$ python -q
>>> import numpy as np
>>> from numpy import linalg as LA
>>> np.set_printoptions(precision=3, suppress=True, linewidth=100)
>>> def tidy(a):
...     return np.round(a, 3) + 0
... 
>>> A = np.loadtxt("sample6.csv", delimiter=",")
>>> tidy(A)
array([[0.385, 0.   , 0.154, 0.385, 0.077],
       [0.   , 0.111, 0.5  , 0.278, 0.111],
       [0.2  , 0.133, 0.6  , 0.   , 0.067],
       [0.053, 0.105, 0.   , 0.368, 0.474],
       [0.364, 0.091, 0.182, 0.182, 0.182]])
>>> tidy(np.einsum("ij,ji->", A, A))
np.float64(1.256)
>>> tidy(LA.det(A[::-1]))
np.float64(0.001)
>>> tidy(LA.det(2 * A)), tidy(LA.det(A))
(np.float64(0.042), np.float64(0.001))
>>> tidy(LA.det(A.T))
np.float64(0.001)
>>> tidy(np.poly(A))
array([ 1.   , -1.646,  0.727, -0.096,  0.016, -0.001])
>>> tidy(np.einsum("ii->", A))
np.float64(1.646)
>>> tidy(LA.eigvals(A))
array([1.   +0.j   , 0.001+0.153j, 0.001-0.153j, 0.105+0.j   , 0.54 +0.j   ])
>>> rng = np.random.default_rng(54035)
>>> out = A + rng.integers(-2, 3, (5, 4)) @ rng.integers(-2, 3, (4, 5))
>>> tidy(out)
array([[ 1.385, -3.   , -4.846,  4.385, -1.923],
       [ 0.   ,  0.111,  4.5  , -4.722,  2.111],
       [ 2.2  , -3.867, -2.4  ,  6.   , -0.933],
       [-2.947,  3.105, -3.   , -1.632, -1.526],
       [-3.636,  4.091, -4.818, -3.818, -2.818]])
>>> tidy(LA.svd(out - A, compute_uv=False))
array([12.705, 10.748,  2.425,  0.418,  0.   ])
>>> LA.matrix_rank(out - A, tol=1e-8)
np.int64(4)
>>> m1 = np.load("layer0.npy")
>>> tidy(m1)
array([[0.5  , 0.25 , 0.   , 0.25 ],
       [0.   , 1.   , 0.   , 0.   ],
       [0.   , 0.   , 1.   , 0.   ],
       [0.333, 0.   , 0.333, 0.333]])
>>> lab = rng.permutation(4)
>>> lab
array([1, 0, 3, 2])
>>> out = m1[lab][:, lab]
>>> tidy(np.sort(np.abs(LA.eigvals(out))))
array([0.116, 0.717, 1.   , 1.   ])
>>> tidy(np.trace(out))
np.float64(2.833)
>>> tidy(out)
array([[1.   , 0.   , 0.   , 0.   ],
       [0.25 , 0.5  , 0.25 , 0.   ],
       [0.   , 0.333, 0.333, 0.333],
       [0.   , 0.   , 0.   , 1.   ]])
>>> w, vecs = LA.eig(out)
>>> tidy(np.sort(LA.eigvals(LA.inv(out))))
array([1.   , 1.   , 1.394, 8.606])
>>> tidy(w)
array([0.116, 0.717, 1.   , 1.   ])
>>> tidy(np.sort(LA.eigvals(out @ out)))
array([0.014, 0.514, 1.   , 1.   ])
>>> tidy(np.sort(LA.eigvals(out.T)))
array([0.116, 0.717, 1.   , 1.   ])
>>> M = np.loadtxt("out10.csv", delimiter=",")
>>> M
array([[-3.262, -1.63 , -3.924],
       [-2.852, -1.444, -3.359],
       [-0.752, -0.445, -1.007],
       [-2.515, -1.135, -2.975],
       [-2.348, -1.271, -3.127],
       [-1.844, -1.027, -2.421],
       [-0.587, -0.509, -0.979],
       [-1.04 , -0.318, -0.831],
       [-2.749, -1.5  , -3.495],
       [-3.234, -1.649, -4.02 ],
       [-3.104, -1.537, -3.962],
       [-1.558, -0.848, -1.964]])
>>> Xc = (M - M.mean(axis=0)) / M.std(axis=0)
>>> np.argwhere(np.abs(Xc) > 2)
array([], shape=(0, 2), dtype=int64)
>>> c = LA.lstsq(np.delete(Xc, 1, axis=1), Xc[:, 1])[0]
>>> np.abs(c).argmax()
np.int64(1)
>>> tidy(c)
array([-0.239,  1.229])
>>> W = np.array([[1, 2], [1, 1], [0, 3]])
>>> c = np.array([-1, -7])
>>> act = np.maximum(M @ W + c, 0)
>>> act
array([[0., 0.],
       [0., 0.],
       [0., 0.],
       [0., 0.],
       [0., 0.],
       [0., 0.],
       [0., 0.],
       [0., 0.],
       [0., 0.],
       [0., 0.],
       [0., 0.],
       [0., 0.]])
>>> C = np.array([[-3, -1, -1], [-3, 3, -2]])
>>> W @ C
array([[-9,  5, -5],
       [-6,  2, -3],
       [-9,  9, -6]])
>>> tidy(LA.norm(M, 2) / LA.norm(M))
np.float64(0.999)
>>> LA.cond(M) > 100
np.False_
>>> tidy(np.abs(LA.svd(M)[2][-1]))
array([0.145, 0.868, 0.475])
>>> round(np.log10(LA.cond(M)))
2
>>> x0 = np.array([4, 8, 5])
>>> target = M @ x0
>>> tidy(LA.lstsq(M, target)[0])
array([4., 8., 5.])
>>> tidy(LA.pinv(M) @ M)
array([[1., 0., 0.],
       [0., 1., 0.],
       [0., 0., 1.]])
>>> try:
...     LA.solve(M, target)
... except LA.LinAlgError as e:
...     print(e)
... 
Last 2 dimensions of the array must be square
>>> target = target + 0.3 * rng.normal(size=12)
>>> tidy(target)
array([-45.813, -39.602, -11.984, -33.754, -35.633, -27.765, -11.084, -11.061, -40.431, -46.965,
       -44.894, -22.405])
>>> c, *_ = LA.lstsq(M, target)
>>> [round(float(LA.norm(LA.solve(M.T @ M + lam * np.eye(3), M.T @ target))), 2) for lam in (0, 1, 10, 100)]
[9.36, 8.54, 8.13, 5.56]
>>> tidy(c)
array([3.646, 6.062, 6.127])
>>> tidy(M.T @ (target - M @ c))
array([0., 0., 0.])
>>> J = np.array([[-2, 0, -2, 0], [-1, -1, -1, -1], [-2, 0, -2, 0], [-1, -1, -1, -1]])
>>> U, sv, vt = LA.svd(J)
>>> tidy(sv)
array([4.576, 1.748, 0.   , 0.   ])
>>> np.argmax(sv[:-1] / (sv[1:] + 1e-6)) + 1
np.int64(2)
>>> out = U[:, :2] @ np.diag(sv[:2]) @ vt[:2]
>>> tidy(out)
array([[-2.,  0., -2.,  0.],
       [-1., -1., -1., -1.],
       [-2.,  0., -2.,  0.],
       [-1., -1., -1., -1.]])
>>> LA.matrix_rank(out)
np.int64(2)
>>> tidy(LA.norm(J - out, 2)), tidy(sv[2])
(np.float64(0.0), np.float64(0.0))
>>> tidy(np.abs(J - out).max())
np.float64(0.0)
>>> LA.matrix_rank(J, rtol=0.05)
np.int64(2)
>>> LA.lstsq(J[:-1].T, J[-1])[2]
np.int32(2)
>>> np.unique(J.round(6), axis=0).shape
(2, 4)
>>> try:
...     LA.inv(J)
... except LA.LinAlgError as e:
...     print("failed:", e)
... 
failed: Singular matrix
